$ ipython --no-banner

In [1]: import numpy as np

In [2]: import numpy.linalg as la

In [3]: np.set_printoptions(precision=1, suppress=True, linewidth=100)

In [4]: rng = np.random.default_rng(540)

In [5]: J = np.eye(6, dtype=int)[rng.permutation(6)] * np.array([2, 3, 5, 3, -4, -3])

In [6]: J
Out[6]: 
array([[ 0,  3,  0,  0,  0,  0],
       [ 0,  0,  5,  0,  0,  0],
       [ 0,  0,  0,  0, -4,  0],
       [ 0,  0,  0,  3,  0,  0],
       [ 0,  0,  0,  0,  0, -3],
       [ 2,  0,  0,  0,  0,  0]])

In [7]: # splits into 2 blocks

In [8]: J @ J
Out[8]: 
array([[  0,   0,  15,   0,   0,   0],
       [  0,   0,   0,   0, -20,   0],
       [  0,   0,   0,   0,   0,  12],
       [  0,   0,   0,   9,   0,   0],
       [ -6,   0,   0,   0,   0,   0],
       [  0,   6,   0,   0,   0,   0]])

In [9]: f = np.array([1, 7, -7, 1, 4, 2, 6, -5, 2, 0, -8])

In [10]: data = np.array([np.roll(f, i) for i in range(11)])

In [11]: data
Out[11]: 
array([[ 1,  7, -7,  1,  4,  2,  6, -5,  2,  0, -8],
       [-8,  1,  7, -7,  1,  4,  2,  6, -5,  2,  0],
       [ 0, -8,  1,  7, -7,  1,  4,  2,  6, -5,  2],
       [ 2,  0, -8,  1,  7, -7,  1,  4,  2,  6, -5],
       [-5,  2,  0, -8,  1,  7, -7,  1,  4,  2,  6],
       [ 6, -5,  2,  0, -8,  1,  7, -7,  1,  4,  2],
       [ 2,  6, -5,  2,  0, -8,  1,  7, -7,  1,  4],
       [ 4,  2,  6, -5,  2,  0, -8,  1,  7, -7,  1],
       [ 1,  4,  2,  6, -5,  2,  0, -8,  1,  7, -7],
       [-7,  1,  4,  2,  6, -5,  2,  0, -8,  1,  7],
       [ 7, -7,  1,  4,  2,  6, -5,  2,  0, -8,  1]])

In [12]: out = data[0, 0] * data[1:] - np.outer(data[1:, 0], data[0])

In [13]: out
Out[13]: 
array([[  0,  57, -49,   1,  33,  20,  50, -34,  11,   2, -64],
       [  0,  -8,   1,   7,  -7,   1,   4,   2,   6,  -5,   2],
       [  0, -14,   6,  -1,  -1, -11, -11,  14,  -2,   6,  11],
       [  0,  37, -35,  -3,  21,  17,  23, -24,  14,   2, -34],
       [  0, -47,  44,  -6, -32, -11, -29,  23, -11,   4,  50],
       [  0,  -8,   9,   0,  -8, -12, -11,  17, -11,   1,  20],
       [  0, -26,  34,  -9, -14,  -8, -32,  21,  -1,  -7,  33],
       [  0,  -3,   9,   5,  -9,   0,  -6,  -3,  -1,   7,   1],
       [  0,  50, -45,   9,  34,   9,  44, -35,   6,   1, -49],
       [  0, -56,  50,  -3, -26,  -8, -47,  37, -14,  -8,  57]])

In [14]: np.flatnonzero(~out.round(6).any(axis=1))
Out[14]: array([], dtype=int64)

In [15]: out = data / la.norm(data, axis=1, keepdims=True)

In [16]: cov = out @ out.T

In [17]: la.norm(out, axis=1)
Out[17]: array([1., 1., 1., 1., 1., 1., 1., 1., 1., 1., 1.])

In [18]: np.round(np.degrees(np.arccos(np.clip(cov[9, 3], -1, 1))), 1)
Out[18]: np.float64(92.3)

In [19]: cov.round(1) + 0
Out[19]: 
array([[ 1. , -0.3, -0.3,  0.4, -0.3,  0. ,  0. , -0.3,  0.4, -0.3, -0.3],
       [-0.3,  1. , -0.3, -0.3,  0.4, -0.3,  0. ,  0. , -0.3,  0.4, -0.3],
       [-0.3, -0.3,  1. , -0.3, -0.3,  0.4, -0.3,  0. ,  0. , -0.3,  0.4],
       [ 0.4, -0.3, -0.3,  1. , -0.3, -0.3,  0.4, -0.3,  0. ,  0. , -0.3],
       [-0.3,  0.4, -0.3, -0.3,  1. , -0.3, -0.3,  0.4, -0.3,  0. ,  0. ],
       [ 0. , -0.3,  0.4, -0.3, -0.3,  1. , -0.3, -0.3,  0.4, -0.3,  0. ],
       [ 0. ,  0. , -0.3,  0.4, -0.3, -0.3,  1. , -0.3, -0.3,  0.4, -0.3],
       [-0.3,  0. ,  0. , -0.3,  0.4, -0.3, -0.3,  1. , -0.3, -0.3,  0.4],
       [ 0.4, -0.3,  0. ,  0. , -0.3,  0.4, -0.3, -0.3,  1. , -0.3, -0.3],
       [-0.3,  0.4, -0.3,  0. ,  0. , -0.3,  0.4, -0.3, -0.3,  1. , -0.3],
       [-0.3, -0.3,  0.4, -0.3,  0. ,  0. , -0.3,  0.4, -0.3, -0.3,  1. ]])

In [20]: np.argwhere(np.triu(np.abs(cov) > 0.95, 1))
Out[20]: array([], shape=(0, 2), dtype=int64)

In [21]: (np.abs(cov) > 0.9).astype(int)
Out[21]: 
array([[1, 0, 0, 0, 0, 0, 0, 0, 0, 0, 0],
       [0, 1, 0, 0, 0, 0, 0, 0, 0, 0, 0],
       [0, 0, 1, 0, 0, 0, 0, 0, 0, 0, 0],
       [0, 0, 0, 1, 0, 0, 0, 0, 0, 0, 0],
       [0, 0, 0, 0, 1, 0, 0, 0, 0, 0, 0],
       [0, 0, 0, 0, 0, 1, 0, 0, 0, 0, 0],
       [0, 0, 0, 0, 0, 0, 1, 0, 0, 0, 0],
       [0, 0, 0, 0, 0, 0, 0, 1, 0, 0, 0],
       [0, 0, 0, 0, 0, 0, 0, 0, 1, 0, 0],
       [0, 0, 0, 0, 0, 0, 0, 0, 0, 1, 0],
       [0, 0, 0, 0, 0, 0, 0, 0, 0, 0, 1]])
